$ python -q
>>> import numpy as np
>>> import numpy.linalg as la
>>> np.set_printoptions(precision=2, suppress=True, linewidth=200, floatmode="fixed")
>>> E = np.load("x.npy")
>>> print(E)
[[ 1.00 -3.00  0.00  0.00  0.00  0.00  0.00  0.00]
 [-3.00  2.00 -3.00  0.00  0.00  0.00  0.00  0.00]
 [ 0.00 -3.00  2.00 -3.00  0.00  0.00  0.00  0.00]
 [ 0.00  0.00 -3.00  0.00 -3.00  0.00  0.00  0.00]
 [ 0.00  0.00  0.00 -3.00  1.00 -3.00  0.00  0.00]
 [ 0.00  0.00  0.00  0.00 -3.00  1.00 -3.00  0.00]
 [ 0.00  0.00  0.00  0.00  0.00 -3.00  3.00 -3.00]
 [ 0.00  0.00  0.00  0.00  0.00  0.00 -3.00  1.00]]
>>> # equal to its transpose
>>> print(np.argsort(-la.norm(E, axis=0).round(6), kind="stable")[:3])
[6 1 2]
>>> print(np.abs(la.svd(E)[2][-1]))
[0.38 0.12 0.30 0.31 0.31 0.41 0.18 0.59]
>>> print(la.matrix_rank(E, rtol=0.1))
7
>>> print([round(float(x), 2) for x in la.svd(E, compute_uv=False)[:3]])
[7.06, 6.46, 4.57]
>>> W0 = np.load("out5.npy")
>>> print(W0)
[[0.25 0.00 0.00 0.25 0.00 0.00 0.00 0.00 0.00 0.00 0.25 0.00 0.00 0.25]
 [0.00 0.50 0.25 0.00 0.00 0.00 0.00 0.00 0.25 0.00 0.00 0.00 0.00 0.00]
 [0.12 0.00 0.12 0.12 0.00 0.00 0.12 0.12 0.12 0.12 0.12 0.00 0.00 0.00]
 [0.25 0.25 0.00 0.25 0.00 0.00 0.00 0.00 0.00 0.00 0.00 0.25 0.00 0.00]
 [0.00 0.00 0.20 0.00 0.20 0.20 0.00 0.00 0.20 0.20 0.00 0.00 0.00 0.00]
 [0.00 0.00 0.17 0.00 0.17 0.17 0.17 0.17 0.17 0.00 0.00 0.00 0.00 0.00]
 [0.00 0.00 0.00 0.25 0.00 0.25 0.25 0.00 0.00 0.00 0.00 0.25 0.00 0.00]
 [0.20 0.00 0.00 0.00 0.00 0.20 0.00 0.20 0.00 0.20 0.00 0.00 0.20 0.00]
 [0.20 0.00 0.20 0.00 0.00 0.00 0.00 0.00 0.40 0.00 0.20 0.00 0.00 0.00]
 [0.00 0.00 0.00 0.00 0.20 0.00 0.00 0.00 0.20 0.20 0.20 0.20 0.00 0.00]
 [0.00 0.00 0.00 0.00 0.00 0.14 0.14 0.14 0.14 0.14 0.14 0.00 0.14 0.00]
 [0.14 0.14 0.00 0.14 0.14 0.00 0.00 0.00 0.00 0.00 0.14 0.14 0.14 0.00]
 [0.25 0.00 0.00 0.00 0.00 0.00 0.00 0.00 0.00 0.00 0.00 0.25 0.25 0.25]
 [0.00 0.33 0.00 0.33 0.00 0.00 0.00 0.00 0.00 0.00 0.00 0.00 0.00 0.33]]
>>> t3 = W0.reshape(14, 2, -1)
>>> print(np.einsum("ihd,jhd->hij", t3, t3).shape)
(2, 14, 14)
>>> print(np.einsum("ihd,ihd->ih", t3, t3))
[[0.12 0.12]
 [0.31 0.06]
 [0.06 0.06]
 [0.19 0.06]
 [0.12 0.08]
 [0.11 0.06]
 [0.19 0.06]
 [0.08 0.12]
 [0.08 0.20]
 [0.04 0.16]
 [0.04 0.10]
 [0.08 0.06]
 [0.06 0.19]
 [0.22 0.11]]
>>> print(t3.sum(axis=1))
[[0.25 0.00 0.00 0.50 0.00 0.00 0.25]
 [0.00 0.75 0.25 0.00 0.00 0.00 0.00]
 [0.25 0.12 0.25 0.25 0.00 0.00 0.12]
 [0.25 0.25 0.00 0.25 0.25 0.00 0.00]
 [0.00 0.20 0.40 0.00 0.20 0.20 0.00]
 [0.17 0.17 0.17 0.00 0.17 0.17 0.17]
 [0.00 0.00 0.00 0.25 0.25 0.25 0.25]
 [0.40 0.00 0.20 0.00 0.00 0.40 0.00]
 [0.20 0.40 0.20 0.20 0.00 0.00 0.00]
 [0.00 0.20 0.20 0.20 0.40 0.00 0.00]
 [0.14 0.14 0.14 0.14 0.00 0.29 0.14]
 [0.14 0.14 0.00 0.29 0.29 0.14 0.00]
 [0.25 0.00 0.00 0.00 0.25 0.25 0.25]
 [0.00 0.33 0.00 0.33 0.00 0.00 0.33]]
>>> print(W0.sum(axis=1))
[1.00 1.00 1.00 1.00 1.00 1.00 1.00 1.00 1.00 1.00 1.00 1.00 1.00 1.00]
>>> pr = np.eye(14)[10]
>>> for _ in range(3):
...     pr = pr @ W0
...     print(pr.round(2))
... 
[0.00 0.00 0.00 0.00 0.00 0.14 0.14 0.14 0.14 0.14 0.14 0.00 0.14 0.00]
[0.09 0.00 0.05 0.04 0.05 0.11 0.08 0.07 0.13 0.08 0.08 0.10 0.08 0.04]
[0.11 0.04 0.06 0.08 0.06 0.07 0.06 0.05 0.11 0.06 0.10 0.08 0.06 0.06]
>>> rng = np.random.default_rng(39511)
>>> out = W0 + rng.integers(-2, 3, (14, 13)) @ rng.integers(-2, 3, (13, 14))
>>> print(out)
[[ -0.75 -11.00   2.00   9.25  -3.00 -13.00   8.00   7.00  -3.00  -5.00   2.25  11.00  -4.00  10.25]
 [  4.00   3.50  -4.75   0.00   1.00   3.00   1.00  -3.00   6.25   7.00   3.00  -9.00   5.00  -6.00]
 [  7.12 -11.00   4.12   6.12   1.00 -14.00   3.12   2.12  -1.88  -3.88  -1.88  -3.00   5.00   5.00]
 [ -3.75  -4.75   8.00   1.25   7.00   5.00   8.00  -1.00 -14.00   2.00   7.00  -1.75  -7.00   9.00]
 [  5.00  17.00  -5.80  -8.00  11.20  17.20 -17.00  -7.00   3.20   1.20  -6.00  -4.00  -4.00 -14.00]
 [-12.00   3.00   0.17  -6.00 -24.83  -8.83   6.17  -2.83   6.17   9.00   3.00   1.00  10.00   9.00]
 [  0.00   0.00  -5.00   1.25  -9.00 -15.75   1.25   4.00   8.00   3.00  -1.00   3.25   6.00   3.00]
 [-10.80  -2.00  10.00  -6.00  -7.00  -1.80  -1.00 -10.80   7.00  10.20  -7.00 -14.00   4.20  10.00]
 [  7.20   2.00 -12.80   4.00  -5.00  -6.00   3.00   4.00  -3.60   2.00   5.20  18.00   7.00  -3.00]
 [ -5.00 -14.00  11.00   1.00  15.20   5.00  -5.00  -6.00  -7.80   0.20  -0.80  -5.80  -5.00   8.00]
 [  1.00  -8.00 -11.00   2.00   1.00 -18.86   4.14  -4.86  11.14  -1.86  -1.86  -8.00   1.14  -3.00]
 [ 10.14  -7.86  -5.00  13.14  -5.86 -19.00  16.00   6.00   9.00   0.00  -3.86  -4.86   3.14   2.00]
 [  7.25   8.00   0.00  -4.00   1.00   3.00   2.00   3.00  -4.00 -16.00 -10.00   6.25   0.25 -13.75]
 [  9.00  -1.67   7.00   0.33  18.00   2.00  -6.00  -1.00  -1.00 -12.00 -16.00  -2.00   0.00 -11.67]]
>>> print(la.matrix_rank(out - W0, tol=1e-8))
13
>>> print(np.abs(out - W0).sum(axis=1))
[ 89.00  56.00  69.00  80.00 120.00 102.00  60.00 102.00  83.00  90.00  78.00 106.00  78.00  88.00]
>>> M = np.load("mat.npy")
>>> print(M)
[[-1.53 -2.55  3.08  3.56 -1.04  1.52]
 [-0.70 -1.14  1.35  1.58 -0.46  0.68]
 [ 4.28  7.13 -8.57 -9.98  2.86 -4.33]
 [-1.42 -2.38  2.89  3.39 -0.96  1.48]
 [ 0.02 -0.02  0.07  0.06  0.01  0.02]
 [-1.64 -2.77  3.32  3.89 -1.15  1.68]
 [-4.69 -7.83  9.42 10.97 -3.17  4.71]
 [-4.99 -8.31  9.97 11.65 -3.37  4.99]
 [ 1.96  3.25 -3.92 -4.53  1.34 -2.00]
 [ 1.42  2.42 -2.86 -3.36  1.01 -1.48]
 [ 1.41  2.34 -2.85 -3.35  0.92 -1.44]
 [ 0.14  0.28 -0.33 -0.37  0.10 -0.18]
 [-2.65 -4.37  5.24  6.13 -1.76  2.66]
 [-3.66 -6.08  7.31  8.51 -2.46  3.71]
 [ 3.75  6.29 -7.57 -8.77  2.54 -3.78]
 [ 1.61  2.68 -3.24 -3.78  1.09 -1.60]
 [ 1.40  2.29 -2.79 -3.20  0.89 -1.38]]
>>> Xc = M - M.mean(axis=0)
>>> Uu, sv, Vh = la.svd(Xc, full_matrices=False)
>>> print(Vh[0] * np.sign(Vh[0, np.abs(Vh[0]).argmax()]))
[-0.26 -0.43  0.52  0.61 -0.18  0.26]
>>> print((np.sign(Uu[:, 0]) == np.sign(Uu[0, 0])).astype(int))
[1 1 0 1 0 1 1 1 0 0 0 0 1 1 0 0 0]
>>> print(np.abs(Vh[0]).argmax())
3
>>> theta = np.radians(180)
>>> R = np.eye(6)
>>> R[5, 5] = R[2, 2] = np.cos(theta)
>>> R[5, 2], R[2, 5] = -np.sin(theta), np.sin(theta)
>>> print(R.round(2) + 0)
[[ 1.00  0.00  0.00  0.00  0.00  0.00]
 [ 0.00  1.00  0.00  0.00  0.00  0.00]
 [ 0.00  0.00 -1.00  0.00  0.00  0.00]
 [ 0.00  0.00  0.00  1.00  0.00  0.00]
 [ 0.00  0.00  0.00  0.00  1.00  0.00]
 [ 0.00  0.00  0.00  0.00  0.00 -1.00]]
>>> out = M @ R.T
>>> print(la.svd(M, compute_uv=False), la.svd(out, compute_uv=False))
[41.96  0.10  0.09  0.08  0.07  0.03] [41.96  0.10  0.09  0.08  0.07  0.03]
>>> print(np.allclose(M @ M.T, out @ out.T))
True
>>> print(np.allclose(la.norm(M, axis=1), la.norm(out, axis=1)))
True
>>> print(la.matrix_rank(M, rtol=0.1))
1
>>> t3 = np.stack([M, -2 * M, M[::-1]])
>>> print(la.matrix_rank(t3.reshape(3, -1)))
2
>>> Xc = M - M.mean(axis=0)
>>> V = la.svd(Xc)[2][:1]
>>> out = Xc - Xc @ V.T @ V
>>> print(round(la.norm(out) / la.norm(Xc), 2))
0.0
>>> K = np.eye(8, dtype=int)[rng.permutation(8)]
>>> print(K)
[[0 0 0 0 0 0 0 1]
 [0 0 1 0 0 0 0 0]
 [1 0 0 0 0 0 0 0]
 [0 0 0 0 0 1 0 0]
 [0 0 0 1 0 0 0 0]
 [0 0 0 0 1 0 0 0]
 [0 0 0 0 0 0 1 0]
 [0 1 0 0 0 0 0 0]]
>>> print(K @ K)
[[0 1 0 0 0 0 0 0]
 [1 0 0 0 0 0 0 0]
 [0 0 0 0 0 0 0 1]
 [0 0 0 0 1 0 0 0]
 [0 0 0 0 0 1 0 0]
 [0 0 0 1 0 0 0 0]
 [0 0 0 0 0 0 1 0]
 [0 0 1 0 0 0 0 0]]
>>> print((K != 0).astype(int))
[[0 0 0 0 0 0 0 1]
 [0 0 1 0 0 0 0 0]
 [1 0 0 0 0 0 0 0]
 [0 0 0 0 0 1 0 0]
 [0 0 0 1 0 0 0 0]
 [0 0 0 0 1 0 0 0]
 [0 0 0 0 0 0 1 0]
 [0 1 0 0 0 0 0 0]]
>>> print(np.round(np.sort(la.eigvals(K).real), 2) + 0)
[-1.00 -0.50 -0.50  0.00  0.00  1.00  1.00  1.00]
>>> r0 = np.array([7, 0, 2, 0, -8, 8, 3, -7])
>>> out = K + np.outer(r0, np.eye(8)[4])
>>> print(la.matrix_rank(out - K))
1
>>> print(round(la.det(out) / la.det(K), 2), round(1 + la.solve(K, r0)[4], 2))
9.0 9.0
>>> print(K.sum(axis=1))
[1 1 1 1 1 1 1 1]
>>> print(la.matrix_power(K, 100))
[[1 0 0 0 0 0 0 0]
 [0 1 0 0 0 0 0 0]
 [0 0 1 0 0 0 0 0]
 [0 0 0 0 0 1 0 0]
 [0 0 0 1 0 0 0 0]
 [0 0 0 0 1 0 0 0]
 [0 0 0 0 0 0 1 0]
 [0 0 0 0 0 0 0 1]]
>>> print(la.matrix_power(K, 2))
[[0 1 0 0 0 0 0 0]
 [1 0 0 0 0 0 0 0]
 [0 0 0 0 0 0 0 1]
 [0 0 0 0 1 0 0 0]
 [0 0 0 0 0 1 0 0]
 [0 0 0 1 0 0 0 0]
 [0 0 0 0 0 0 1 0]
 [0 0 1 0 0 0 0 0]]
>>> print(np.sort(np.abs(la.eigvals(K)))[::-1])
[1.00 1.00 1.00 1.00 1.00 1.00 1.00 1.00]
>>> print(K @ np.ones(8))
[1.00 1.00 1.00 1.00 1.00 1.00 1.00 1.00]
>>> pr = np.eye(8)[6]
>>> for _ in range(6):
...     pr = pr @ K
...     print(pr.round(2))
... 
[0.00 0.00 0.00 0.00 0.00 0.00 1.00 0.00]
[0.00 0.00 0.00 0.00 0.00 0.00 1.00 0.00]
[0.00 0.00 0.00 0.00 0.00 0.00 1.00 0.00]
[0.00 0.00 0.00 0.00 0.00 0.00 1.00 0.00]
[0.00 0.00 0.00 0.00 0.00 0.00 1.00 0.00]
[0.00 0.00 0.00 0.00 0.00 0.00 1.00 0.00]
>>> x = np.array([2, 5, 0, -2, 9, -1, 5, 4])
>>> rhs = K @ x
>>> print(rhs)
[ 4  0  2 -1 -2  9  5  5]
>>> print(la.solve(K, rhs + K[:, 7]))
[ 2.00  5.00  0.00 -2.00  9.00 -1.00  5.00  5.00]
>>> F = np.load("sample18.npy")
>>> print(F)
[[ 0  0  0  0  0 -4]
 [ 0  0  0  0 -8  0]
 [ 0  0  0  5  0  0]
 [ 0  6  0  0  0  0]
 [ 0  0  3  0  0  0]
 [ 3  0  0  0  0  0]]
>>> print(F.T @ F)
[[ 9  0  0  0  0  0]
 [ 0 36  0  0  0  0]
 [ 0  0  9  0  0  0]
 [ 0  0  0 25  0  0]
 [ 0  0  0  0 64  0]
 [ 0  0  0  0  0 16]]
>>> print(la.pinv(F))
[[ 0.00  0.00  0.00  0.00  0.00  0.33]
 [ 0.00  0.00  0.00  0.17  0.00  0.00]
 [ 0.00  0.00  0.00  0.00  0.33  0.00]
 [ 0.00  0.00  0.20  0.00  0.00  0.00]
 [ 0.00 -0.12  0.00  0.00  0.00  0.00]
 [-0.25  0.00  0.00  0.00  0.00  0.00]]
>>> print(F[:, 0] @ F[:, 5])
0
>>> print(la.svd(F, compute_uv=False))
[8.00 6.00 5.00 4.00 3.00 3.00]
>>> x = np.array([3, 2, 2, 2, -2, 3])
>>> rhs = F @ x
>>> print(rhs)
[-12  16  10  12   6   9]
>>> print(la.solve(F.T, F[0]))
[ 1.00 -0.00  0.00  0.00  0.00  0.00]
>>> print(la.solve(F, -3 * rhs))
[-9.00 -6.00 -6.00 -6.00  6.00 -9.00]
>>> print(la.solve(F, rhs + F[:, 5]))
[ 3.00  2.00  2.00  2.00 -2.00  4.00]
>>> print(la.solve(F, F[:, 3]))
[ 0.00  0.00  0.00  1.00 -0.00 -0.00]
>>> print(la.solve(F, rhs))
[ 3.00  2.00  2.00  2.00 -2.00  3.00]
>>> r0 = np.array([0, 3, 5])
>>> print(np.correlate(F[5], F[4], "full"))
[0 0 0 9 0 0 0 0 0 0 0]
>>> J = np.load("dump.npy")
>>> print(J)
[[-1.20 -0.20 -0.50 -0.50  0.20  2.30 -0.40  0.30 -0.20 -2.70 -2.10]
 [ 0.40  0.70 -1.10  2.00  0.40 -0.80 -0.70 -0.10 -0.90 -0.60 -0.60]
 [-0.90  0.90  0.10 -0.40  0.70  0.20  0.80  0.00 -1.30  1.90  0.50]
 [ 0.10 -0.80  0.30 -0.10 -0.70 -0.20  0.30 -1.20 -0.60 -0.50 -0.60]
 [ 0.30 -0.50 -0.60 -0.10  1.10 -2.10 -0.40 -0.10  1.60  0.30 -1.40]
 [-0.70 -1.00 -0.40  0.40  0.20 -0.50 -1.40 -0.20  1.10 -0.10  0.30]
 [ 0.30 -0.50  1.10  0.20  0.20 -0.80  2.10 -1.10  1.10 -0.20  0.30]]
>>> out = np.array([[1, 2],
...     [2, 2],
...     [2, 1],
...     [1, 2],
...     [2, 1],
...     [2, 2],
...     [0, 1],
...     [0, 0],
...     [0, 2],
...     [1, 2],
...     [2, 1]])
>>> print(la.matrix_rank(np.vstack([J, out.T])))
9
>>> print(np.einsum("ik,kj->ij", J, out))
[[-5.00 -7.80]
 [-1.00 -0.40]
 [ 5.40  2.90]
 [-4.50 -4.90]
 [-6.50 -2.30]
 [-3.20 -2.90]
 [ 0.90  3.90]]
>>> print(J @ out)
[[-5.00 -7.80]
 [-1.00 -0.40]
 [ 5.40  2.90]
 [-4.50 -4.90]
 [-6.50 -2.30]
 [-3.20 -2.90]
 [ 0.90  3.90]]
